$ python -q
>>> import numpy as np
>>> np.set_printoptions(precision=2, suppress=True, linewidth=100, legacy="1.25")
>>> def rd(a):
...     return np.round(a, 2) + 0
... 
>>> M = np.loadtxt("a.csv", delimiter=",")
>>> M
array([[ 2.,  2.,  2.,  2.,  2.,  2.,  2.,  2.,  2.,  2.,  2.,  2.,  2.,  2.,  2.,  2.],
       [ 2.,  4.,  4.,  4.,  4.,  4.,  4.,  4.,  4.,  4.,  4.,  4.,  4.,  4.,  4.,  4.],
       [ 2.,  4.,  6.,  6.,  6.,  6.,  6.,  6.,  6.,  6.,  6.,  6.,  6.,  6.,  6.,  6.],
       [ 2.,  4.,  6.,  8.,  8.,  8.,  8.,  8.,  8.,  8.,  8.,  8.,  8.,  8.,  8.,  8.],
       [ 2.,  4.,  6.,  8., 10., 10., 10., 10., 10., 10., 10., 10., 10., 10., 10., 10.],
       [ 2.,  4.,  6.,  8., 10., 12., 12., 12., 12., 12., 12., 12., 12., 12., 12., 12.],
       [ 2.,  4.,  6.,  8., 10., 12., 14., 14., 14., 14., 14., 14., 14., 14., 14., 14.],
       [ 2.,  4.,  6.,  8., 10., 12., 14., 16., 16., 16., 16., 16., 16., 16., 16., 16.],
       [ 2.,  4.,  6.,  8., 10., 12., 14., 16., 18., 18., 18., 18., 18., 18., 18., 18.],
       [ 2.,  4.,  6.,  8., 10., 12., 14., 16., 18., 20., 20., 20., 20., 20., 20., 20.],
       [ 2.,  4.,  6.,  8., 10., 12., 14., 16., 18., 20., 22., 22., 22., 22., 22., 22.],
       [ 2.,  4.,  6.,  8., 10., 12., 14., 16., 18., 20., 22., 24., 24., 24., 24., 24.],
       [ 2.,  4.,  6.,  8., 10., 12., 14., 16., 18., 20., 22., 24., 26., 26., 26., 26.],
       [ 2.,  4.,  6.,  8., 10., 12., 14., 16., 18., 20., 22., 24., 26., 28., 28., 28.],
       [ 2.,  4.,  6.,  8., 10., 12., 14., 16., 18., 20., 22., 24., 26., 28., 30., 30.],
       [ 2.,  4.,  6.,  8., 10., 12., 14., 16., 18., 20., 22., 24., 26., 28., 30., 32.]])
>>> M2 = np.linalg.inv(M)
>>> rd(np.linalg.slogdet(M)[0])
1.0
>>> rng = np.random.default_rng(59)
>>> lab = rng.permutation(16)
>>> lab
array([ 4,  2,  7, 12,  5,  9,  0,  6, 11, 10, 15,  3, 14, 13,  8,  1])
>>> M2 = M[lab][:, lab]
>>> np.diag(M2)
array([10.,  6., 16., 26., 12., 20.,  2., 14., 24., 22., 32.,  8., 30., 28., 18.,  4.])
>>> np.allclose(M2, M)
False
>>> M2 = np.array([[0, 5, -5],
...     [0, 5, 4],
...     [-1, -2, 0],
...     [2, 4, -4],
...     [-4, 4, -1],
...     [-2, -3, -5],
...     [2, -1, -1],
...     [2, 5, -5],
...     [1, 0, -3],
...     [5, 0, -2],
...     [-1, 2, 1],
...     [-5, -1, 3],
...     [4, 4, 2],
...     [1, 0, 0],
...     [0, 4, 5],
...     [0, 3, -4]])
>>> np.vstack([M, M2.T]).shape
(19, 16)
>>> np.linalg.matrix_rank(M @ M2)
3
>>> M @ M2
array([[   8.,   58.,  -30.],
       [  16.,  106.,  -50.],
       [  24.,  144.,  -78.],
       [  34.,  186., -106.],
       [  40.,  220., -126.],
       [  54.,  246., -144.],
       [  72.,  278., -152.],
       [  86.,  312., -158.],
       [  96.,  336., -154.],
       [ 104.,  360., -144.],
       [ 102.,  384., -130.],
       [ 102.,  404., -118.],
       [ 112.,  426., -112.],
       [ 114.,  440., -110.],
       [ 114.,  454., -108.],
       [ 114.,  460., -116.]])
>>> np.einsum("ik,kj->ji", M, M2)
array([[   8.,   16.,   24.,   34.,   40.,   54.,   72.,   86.,   96.,  104.,  102.,  102.,  112.,
         114.,  114.,  114.],
       [  58.,  106.,  144.,  186.,  220.,  246.,  278.,  312.,  336.,  360.,  384.,  404.,  426.,
         440.,  454.,  460.],
       [ -30.,  -50.,  -78., -106., -126., -144., -152., -158., -154., -144., -130., -118., -112.,
        -110., -108., -116.]])
>>> arr = np.load("arr.npy")
>>> arr
array([[ -1. ,   1.5,   0.8,  -0.1,   1.6,   1.5,   0.5,  -0.3,   0.4,   0.4,   0. ,  -0.6,  -0.5,
          0.5],
       [  0.6,  -1.5,  -0.1,   0.3,   0.4,   0.6,   0.3,   0.4,   0.6,   1. ,   1.7,  -1.3,  -0.2,
         -0.8],
       [ -0.3,  -1.2,   0.2,  -0.3,  -0.5,  -1.9,  -0.4,   0.7,   0.6,   0.3,   1.3,  -0.6,  -0.8,
          0.9],
       [ -0.9,   0.6,  -0.9,  -0.5,   0.3,  -0.6,   1.6,   0.9,  -0.1,  -1.8,   0.8,  -0.6,   0.4,
         -0.8],
       [  1.6,  -0.1,   0.2,   0.1,   2.1,   1.6,  -0.8,   0.8,   1. ,  -0.8,   1.4,  -0.5,   0.4,
          1.5],
       [ -0.5,   1. ,   1.3,   0.2,  -1.1,  -0.3,  -1.3,  -0.2,  -1.3,  -0.7,   1.4,  -0.4,  -0.2,
          0.5],
       [ -0.7,   1.4,  -0.2,  -0.5,  -0.4,  -1.2,  -1.5,   1.9,   1.9,  -1. ,   1.7,  -0.4,   0.5,
          0. ],
       [ -1. ,  -0.2,  -2. ,   0.7,   0.6,  -1.9,   0.4,   2.6,   1. ,   0.5,   0.5,  -0.9,  -0.8,
         -0.7],
       [  0.4,   0.1,  -0.8,  -0.7,  -0.1,   0.1,   0.9,  -0.4,   0.2,  -0.7,   0.3,  -0.8,   2.5,
          0.6],
       [ -0.2,   0.2,  -0.3,   0.2,  -0.2,   0.6,  -2.1,  -0.3,  -1.2,  -0.8,   0.9,   0.9,   0.8,
          0.5],
       [ -0.7,   0.2,   0.9,  -0.8,   0.2,  -1.1,  -0.3,   2.1,  -1.3,   0.2,   0.2,  -1.1,   0.7,
         -1.4],
       [  1.1,  -0.4,  -0.7,   0.1,  -0.5,   1.1,  -0.9,   0.8,  -0.3,  -0.3,  -0.9,   0.3,   2.3,
          0.3],
       [ -1.4,   0. ,  -0.2,  -0.7,  -0.1,  -0.2,   0.1,  -1.7,   1. ,  -1.5,  -1.4,  -0.1,   0. ,
         -1.3],
       [  0.3,   0.4,   0. ,   0.9,   0.2,   2.2,   0.2,  -0.6,   0. ,  -1.3,  -0.6,  -0.7,  -0.9,
         -0.6],
       [ -0.3,   0.6,  -1.3,   0.3,   1.6,  -0.2,  -0.8,  -0.7,   1. ,  -0.2,   0.3,  -0.5,  -0.7,
          0.3],
       [  0.7,   2.4,   0.9,   0.9,   1.5,  -1.5,  -0.3,   0.3,  -0.3,   1.5,   0.4,  -1.4,   0.4,
         -0.1],
       [ -2. ,  -1.5,  -0.9,  -1. ,   1.1,   1.7,  -0.3,  -0.2,  -0.6,   0.8,  -1.2,  -2. ,  -1.9,
         -0.2],
       [ -1.1,   0.4,  -0.6,  -0.3,  -0.4,   0. ,  -0.7,   0.9,  -0.9,   0.4,  -0.4,   0.2,   0.7,
          0.9],
       [ -0.1,   1. ,   1. ,   0.4,  -0.1,   2.2,  -0.4,   0.2,  -0.4,  -1.3,  -1.4,   0.5,   0.8,
          0.1],
       [  1.2,   1.6,  -0.7,  -0.6,  -0.4,  -0.3,  -1. ,  -1.6,   0.8,  -0.4,   1.3,   1.6,   1.2,
          0.2],
       [ -1.6,   0.3,   0.4,  -0.8,  -0.2,   1.2,  -0.9,   0. ,  -0.8,  -0.5,  -0.2,  -0.7,  -1.1,
         -0.6],
       [  1. ,   1.1,  -0.5,   0.8,   0.1,  -0.5,   1.3,   0.3,  -0.4,   1.1,   2. ,   0.4,   1. ,
         -0.8],
       [ -1.2,   1.6,  -0.2,  -0.4,  -2.3,  -0.5,   0.9,   0.4,  -0.9,   0.5,  -1.4,   0.6,  -0.4,
         -1. ],
       [ -0.2,  -0.2,   0. ,  -0.7,  -1.3,   0.5,  -0.1,  -1. ,  -0.1,   0.1,   0. ,  -0.4,   1. ,
          1.5],
       [  0.8,  -0.9,  -0.8,  -0.2,   0.2,   0.3,   1.6,  -0.6,   0.4,  -0.3,   0.2,   1. ,  -1. ,
         -0.4],
       [ -0.7,  -1.8,  -1.3,  -1.1,   0. ,  -0.6,   0.2,   1.2,  -1.3,  -0.5,   0.3,   0.3,  -1.4,
         -1. ],
       [ -0.8,   1. ,   0.5,   0.2,   0.2,   0.3,  -1.7,   0.9,  -0.4,   0.4,  -0.3,  -0.1,  -0.1,
         -0.8],
       [ -0.6,   0.4,   0.5,  -0.9,   0.1,  -1. ,   0.6,  -0.6,  -0.6,   1.9,  -0.2,  -0.7,   0.8,
         -1.7],
       [ -0.9,  -1.2,  -1.1,   0.6,   1.3,   0.4,   0.1,   2. ,   1.2,  -0.3,   0.5,  -1.5,  -0.1,
          0.6],
       [  0.4,   0.4,  -0.5,   1.4,  -0.8,  -0.5,   0.6,   1.1,  -0.6,  -1.2,  -1.7,   0.4,  -1.8,
          0.2],
       [ -1.9,  -0.7,  -0.5,  -1. ,  -1.9,  -1. ,  -0.7,   0.3,   1.3,   0.1,  -0.4,   0.5,  -0.1,
         -0.8],
       [  1. ,  -1.5,   0.1,   0.3,   1.4,   0.1,   0.3,   0.8,  -1.1,   0.4,   0.8,  -1. ,  -0.1,
          0.4],
       [ -0.2,   0.5,   1.6,  -2. ,  -0.1,  -1.2,   0.2,  -0.7,  -0.2,   0.1,   0. ,   2.7,  -0.7,
         -0.3],
       [  0. ,  -0.9,   2.1,   0.2,  -0.3,  -0.6,   1.3,   0.5,   0.7,  -0.9,   1. ,   0. ,   0.9,
          0.3],
       [ -1.2,  -1.2,  -0.9,   0. ,  -0.7,   1.5,  -0.5,  -1.1,   1.4,   0.3,   0.4,  -0.4,  -0.4,
         -1.5],
       [  1.2,  -1.1,   0.9,   0.8,   0.1,  -0.5,  -1.7,  -0.3,   2.2,   0.3,  -0.1,   0.3,   0.1,
          0.8],
       [ -2.5,   0.3,  -0.6,   0.5,   0.5,  -0.8,  -1.9,  -2. ,   0.6,  -1.2,  -1.7,   0.4,  -2.2,
          0.2],
       [  0.9,  -1.3,  -0.8,  -0.8,   0.3,   0.9,   0.1,  -1.5,  -0.5,  -0.4,  -1.1,  -0.8,   0.3,
          2.9],
       [  0.7,   0.6,  -1. ,  -0.6,   0.2,  -0.4,   1.2,   1.3,  -0.7,   0.8,  -1. ,  -0.5,  -0.7,
         -0.8],
       [  0.1,  -0.7,  -0.5,  -1. ,   0.8,  -1.1,   0.5,  -1.3,   2. ,  -0.9,   0.2,  -1.1,  -2.6,
          0.5],
       [  0.3,   0.9,  -1. ,  -0.9,  -2.4,   0.5,   1. ,   0. ,   0.6,  -0.6,  -0.3,   0.1,  -0.3,
          0.9],
       [  0.5,   0.7,   0.2,   0.1,  -1.2,   2.1,  -0.6,  -0.1,   0.3,  -0.2,   0.7,   0.2,  -0.6,
          1. ],
       [ -0.2,   1.4,  -0.3,   0.2,   0. ,   0.6,  -0.7,  -0.6,  -0.5,  -0.1,   0.7,   0.3,   0.1,
          0.8],
       [  4. ,   4.5,  -1. ,  -2. ,   6. ,   3.5,  -6. , -10. ,  -3.5,   2. ,   4.5,  10. ,   3. ,
          0.5],
       [  0.8,  -1.4,   0.7,   0.4,   0.7,  -1.3,  -1.9,  -1.1,  -0.1,  -0.6,   0.3,  -0.4,  -0.1,
         -0.1],
       [  0.3,  -0.7,   1. ,   0.6,   1.8,   0.3,  -1.4,   0.2,   0.9,  -0.6,   0.4,  -0.4,  -2. ,
         -0.1],
       [  0.7,  -0.4,   0.5,   0.1,   0.8,   0. ,  -0.1,  -0.6,   0.5,   1.5,  -0.5,  -0.1,   0.8,
         -1.4],
       [ -1. ,  -1.2,   0.7,   0.3,  -0.3,  -0.2,   0.9,  -1.7,   0. ,  -1.8,   0.8,   1. ,  -1.4,
         -1.4],
       [  1.7,   0.3,   1.1,   0.7,   0.3,   1.2,   0.3,   0. ,   2.7,  -0.4,   1. ,  -0.8,   0.4,
         -1.2],
       [  2.3,  -0.6,  -0.4,  -1. ,   0.1,  -0.9,   0.8,   1. ,  -1.8,   0.1,   1.3,   0.9,   1.3,
          0.3],
       [ -0.2,  -0.5,  -1.1,   0.6,   2.1,   0.7,  -0.2,   0.6,  -2.2,   0.4,  -1. ,  -0.6,  -0.2,
         -1.1]])
>>> Xc = (arr - arr.mean(axis=0)) / arr.std(axis=0)
>>> np.argwhere(np.abs(Xc) > 2)
array([[ 7,  2],
       [ 8, 12],
       [11, 12],
       [27,  9],
       [29,  3],
       [32,  2],
       [32,  3],
       [33,  2],
       [36,  0],
       [37, 13],
       [39, 12],
       [40,  4],
       [43,  0],
       [43,  1],
       [43,  3],
       [43,  4],
       [43,  5],
       [43,  6],
       [43,  7],
       [43,  8],
       [43,  9],
       [43, 10],
       [43, 11],
       [43, 12],
       [48,  8],
       [49,  0]])
>>> rd(Xc.std(axis=0))
array([1., 1., 1., 1., 1., 1., 1., 1., 1., 1., 1., 1., 1., 1.])
>>> coef = np.linalg.lstsq(np.delete(Xc, 11, axis=1), Xc[:, 11])[0]
>>> np.abs(coef).argmax()
7
>>> rd(1 - np.var(Xc[:, 11] - np.delete(Xc, 11, axis=1) @ coef))
0.8
